$ python3 -q
>>> import numpy as np
>>> from numpy import linalg as LA
>>> np.set_printoptions(precision=2, suppress=True, linewidth=100)
>>> def rd(a):
...     return np.round(a, 2) + 0
... 
>>> J = np.loadtxt("block10.csv", delimiter=",")
>>> J
array([[ 4.,  5.,  6.,  7.,  8.,  9., 10., 11.],
       [12., 13., 14., 15., 16., 17., 18., 19.],
       [20., 21., 22., 23., 24., 25., 26., 27.],
       [28., 29., 30., 31., 32., 33., 34., 35.],
       [36., 37., 38., 39., 40., 41., 42., 43.],
       [44., 45., 46., 47., 48., 49., 50., 51.],
       [52., 53., 54., 55., 56., 57., 58., 59.],
       [60., 61., 62., 63., 64., 65., 66., 67.],
       [68., 69., 70., 71., 72., 73., 74., 75.],
       [76., 77., 78., 79., 80., 81., 82., 83.],
       [84., 85., 86., 87., 88., 89., 90., 91.],
       [92., 93., 94., 95., 96., 97., 98., 99.]])
>>> U, s, VT = LA.svd(J)
>>> rd(s)
array([572.91,  10.6 ,   0.  ,   0.  ,   0.  ,   0.  ,   0.  ,   0.  ])
>>> np.argmax(s[:-1] / (s[1:] + 1e-6)) + 1
np.int64(2)
>>> A2 = U[:, :2] @ np.diag(s[:2]) @ VT[:2]
>>> rd(np.abs(J - A2).max())
np.float64(0.0)
>>> rd(LA.norm(J - A2, 2)), rd(s[2])
(np.float64(0.0), np.float64(0.0))
>>> rd(LA.norm(J - A2) / LA.norm(J))
np.float64(0.0)
>>> rd(A2)
array([[ 4.,  5.,  6.,  7.,  8.,  9., 10., 11.],
       [12., 13., 14., 15., 16., 17., 18., 19.],
       [20., 21., 22., 23., 24., 25., 26., 27.],
       [28., 29., 30., 31., 32., 33., 34., 35.],
       [36., 37., 38., 39., 40., 41., 42., 43.],
       [44., 45., 46., 47., 48., 49., 50., 51.],
       [52., 53., 54., 55., 56., 57., 58., 59.],
       [60., 61., 62., 63., 64., 65., 66., 67.],
       [68., 69., 70., 71., 72., 73., 74., 75.],
       [76., 77., 78., 79., 80., 81., 82., 83.],
       [84., 85., 86., 87., 88., 89., 90., 91.],
       [92., 93., 94., 95., 96., 97., 98., 99.]])
>>> A2 = J / np.sqrt((J ** 2).mean(axis=1, keepdims=True))
>>> rd(LA.norm(A2, axis=1))
array([2.83, 2.83, 2.83, 2.83, 2.83, 2.83, 2.83, 2.83, 2.83, 2.83, 2.83, 2.83])
>>> LA.matrix_rank(J - J.mean(axis=1, keepdims=True))
np.int64(1)
>>> def softmax(z):
...     e = np.exp(z - z.max(axis=-1, keepdims=True))
...     return e / e.sum(axis=-1, keepdims=True)
... 
>>> rd(softmax(J[0]))
array([0.  , 0.  , 0.  , 0.01, 0.03, 0.09, 0.23, 0.63])
>>> rd(softmax(10 * J[0]))
array([0., 0., 0., 0., 0., 0., 0., 1.])
>>> S = J @ J.T / np.sqrt(8)
>>> rd(softmax(S + np.triu(np.full(S.shape, -np.inf), 1)))
array([[1., 0., 0., 0., 0., 0., 0., 0., 0., 0., 0., 0.],
       [0., 1., 0., 0., 0., 0., 0., 0., 0., 0., 0., 0.],
       [0., 0., 1., 0., 0., 0., 0., 0., 0., 0., 0., 0.],
       [0., 0., 0., 1., 0., 0., 0., 0., 0., 0., 0., 0.],
       [0., 0., 0., 0., 1., 0., 0., 0., 0., 0., 0., 0.],
       [0., 0., 0., 0., 0., 1., 0., 0., 0., 0., 0., 0.],
       [0., 0., 0., 0., 0., 0., 1., 0., 0., 0., 0., 0.],
       [0., 0., 0., 0., 0., 0., 0., 1., 0., 0., 0., 0.],
       [0., 0., 0., 0., 0., 0., 0., 0., 1., 0., 0., 0.],
       [0., 0., 0., 0., 0., 0., 0., 0., 0., 1., 0., 0.],
       [0., 0., 0., 0., 0., 0., 0., 0., 0., 0., 1., 0.],
       [0., 0., 0., 0., 0., 0., 0., 0., 0., 0., 0., 1.]])
>>> rd(softmax(S))
array([[0., 0., 0., 0., 0., 0., 0., 0., 0., 0., 0., 1.],
       [0., 0., 0., 0., 0., 0., 0., 0., 0., 0., 0., 1.],
       [0., 0., 0., 0., 0., 0., 0., 0., 0., 0., 0., 1.],
       [0., 0., 0., 0., 0., 0., 0., 0., 0., 0., 0., 1.],
       [0., 0., 0., 0., 0., 0., 0., 0., 0., 0., 0., 1.],
       [0., 0., 0., 0., 0., 0., 0., 0., 0., 0., 0., 1.],
       [0., 0., 0., 0., 0., 0., 0., 0., 0., 0., 0., 1.],
       [0., 0., 0., 0., 0., 0., 0., 0., 0., 0., 0., 1.],
       [0., 0., 0., 0., 0., 0., 0., 0., 0., 0., 0., 1.],
       [0., 0., 0., 0., 0., 0., 0., 0., 0., 0., 0., 1.],
       [0., 0., 0., 0., 0., 0., 0., 0., 0., 0., 0., 1.],
       [0., 0., 0., 0., 0., 0., 0., 0., 0., 0., 0., 1.]])
